In [1]: import numpy as np

In [2]: from numpy import linalg as LA

In [3]: np.set_printoptions(suppress=True, linewidth=100)

In [4]: rnd = lambda a: np.round(a, 2) + 0

In [5]: Q, _ = LA.qr(np.array([[-0.4, 0.6, 0.2, 0.1, 0.1],
   ...:     [1.5, -0.8, 0.5, 0.6, -0.8],
   ...:     [1.1, -0.6, -1.0, 1.5, -0.3],
   ...:     [-1.4, 0.6, 0.0, 0.5, 0.4],
   ...:     [1.7, -2.1, 0.7, -0.4, 0.2]]))

In [6]: V, _ = LA.qr(np.array([[-0.8, 1.0, 0.7], [-0.2, 1.0, 0.2], [-0.5, -0.4, 1.3]]))

In [7]: sig = 10 * 0.9 ** np.arange(3)

In [8]: feats = Q[:, :3] * sig @ V[:3]

In [9]: rnd(feats)
Out[9]: 
array([[ 0.31,  3.82,  0.27],
       [-5.56,  3.23, -2.77],
       [ 0.72, -4.08, -6.72],
       [ 3.55, -2.05,  4.82],
       [-6.76, -5.4 ,  2.34]])

In [10]: B = np.c_[feats[:, :2] @ np.array([[3, 0], [3, 3]]), np.array([0, 1, -1, -2, -2])]

In [11]: rnd(B)
Out[11]: 
array([[ 12.39,  11.47,   0.  ],
       [ -6.98,   9.7 ,   1.  ],
       [-10.05, -12.23,  -1.  ],
       [  4.52,  -6.14,  -2.  ],
       [-36.5 , -16.21,  -2.  ]])

In [12]: LA.matrix_rank(np.c_[feats, B])
Out[12]: np.int64(4)

In [13]: rnd(LA.lstsq(feats, B[:, 0])[0])
Out[13]: array([3., 3., 0.])

In [14]: rnd(LA.norm(LA.qr(feats)[0].T @ B, axis=0) ** 2 / ((B ** 2).sum(axis=0) + 1e-12))
Out[14]: array([1.  , 1.  , 0.77])

In [15]: Q, _ = LA.qr(np.array([[-0.1, 0.6, -1.6, -0.8, -0.1, 0.0, -1.6, -0.5],
    ...:     [0.7, -0.8, 0.0, -1.1, 0.9, -1.2, -2.0, 0.7],
    ...:     [-0.9, 0.6, 0.4, 0.1, -2.5, -0.4, 2.1, -0.4],
    ...:     [-0.8, -1.6, -0.3, 0.7, 1.0, 2.4, 1.0, -0.6],
    ...:     [-0.3, 1.1, 0.0, 0.4, -0.1, -0.4, 1.0, -0.9],
    ...:     [-1.4, 0.7, -0.1, -1.2, 0.5, -0.7, 0.4, 0.5],
    ...:     [2.1, -1.2, -0.3, -2.1, 0.7, 0.6, 0.4, -1.4],
    ...:     [-1.1, 0.5, -0.6, 0.2, 1.4, 0.0, 0.5, -0.3]]))

In [16]: V, _ = LA.qr(np.array([[-0.2, 0.3, -0.6, -0.1],
    ...:     [-0.8, 2.1, -0.9, -0.2],
    ...:     [-0.8, 0.3, 0.6, 0.6],
    ...:     [-0.7, -1.2, -0.8, -0.2]]))

In [17]: sig = 5 * 0.9 ** np.arange(4)

In [18]: E = Q[:, :4] * sig @ V[:4]

In [19]: rnd(E)
Out[19]: 
array([[-2.66, -0.51, -2.51, -0.38],
       [-0.3 ,  1.47,  0.63, -1.05],
       [ 0.11,  0.36,  0.66,  1.82],
       [ 2.3 ,  2.35, -2.46, -0.17],
       [-0.74, -1.62,  0.23,  0.88],
       [-1.32,  2.1 ,  0.29,  2.64],
       [-1.45,  1.25,  1.15, -3.11],
       [-0.5 ,  0.21, -1.66,  1.33]])

In [20]: T = np.stack([E, -1 * E, E[::-1]])

In [21]: rnd(np.einsum("bij,cij->bc", T, T))
Out[21]: 
array([[ 74.94, -74.94,  21.14],
       [-74.94,  74.94, -21.14],
       [ 21.14, -21.14,  74.94]])

In [22]: B = E / LA.norm(E, axis=1, keepdims=True)

In [23]: G = B @ B.T

In [24]: (G - 2 * np.eye(8)).round(6).argmax(axis=1)
Out[24]: array([7, 6, 5, 7, 2, 2, 1, 0])
